$ python3 -q
>>> import numpy as np
>>> import numpy.linalg as la
>>> np.set_printoptions(precision=2, suppress=True, linewidth=100, sign=" ")
>>> tidy = lambda a: np.round(a, 2) + 0
>>> f = np.array([3, 0, 4, 8, 4])
>>> feats = np.array([np.roll(f, i) for i in range(5)])
>>> feats
array([[ 3,  0,  4,  8,  4],
       [ 4,  3,  0,  4,  8],
       [ 8,  4,  3,  0,  4],
       [ 4,  8,  4,  3,  0],
       [ 0,  4,  8,  4,  3]])
>>> rng = np.random.default_rng(619164)
>>> idx = rng.permutation(5)
>>> idx
array([ 2,  1,  4,  0,  3])
>>> M2 = feats[idx][:, idx]
>>> np.trace(M2)
np.int64(15)
>>> M2
array([[ 3,  4,  4,  8,  0],
       [ 0,  3,  8,  4,  4],
       [ 8,  4,  3,  0,  4],
       [ 4,  0,  4,  3,  8],
       [ 4,  8,  0,  4,  3]])
>>> tidy(la.det(M2)), tidy(la.det(feats[idx]))
(np.float64(18259.0), np.float64(-18259.0))
>>> np.diag(M2)
array([ 3,  3,  3,  3,  3])
>>> q = M2.astype(float).copy()
>>> for j in range(5):
...     q[:, j] -= q[:, :j] @ (q[:, :j].T @ q[:, j])
...     q[:, j] /= la.norm(q[:, j])
... 
>>> print(tidy(q.T @ M2))
[[10.25  7.42  5.07  5.07  7.42]
 [ 0.    7.07  2.03  5.43 -0.43]
 [ 0.    0.    8.67  4.53  4.53]
 [ 0.    0.    0.    5.42 -0.7 ]
 [ 0.    0.    0.    0.    5.37]]
>>> M2 = la.inv(feats)
>>> print((np.abs(M2) > 1e-9).astype(int))
[[ 1  1  1  1  1]
 [ 1  1  1  1  1]
 [ 1  1  1  1  1]
 [ 1  1  1  1  1]
 [ 1  1  1  1  1]]
>>> tidy(la.det(feats) * M2)
array([[ 1393., -1248.,  2324.,   120., -1628.],
       [-1628.,  1393., -1248.,  2324.,   120.],
       [  120., -1628.,  1393., -1248.,  2324.],
       [ 2324.,   120., -1628.,  1393., -1248.],
       [-1248.,  2324.,   120., -1628.,  1393.]])
>>> tidy(la.det(feats) * la.det(M2))
np.float64(1.0)
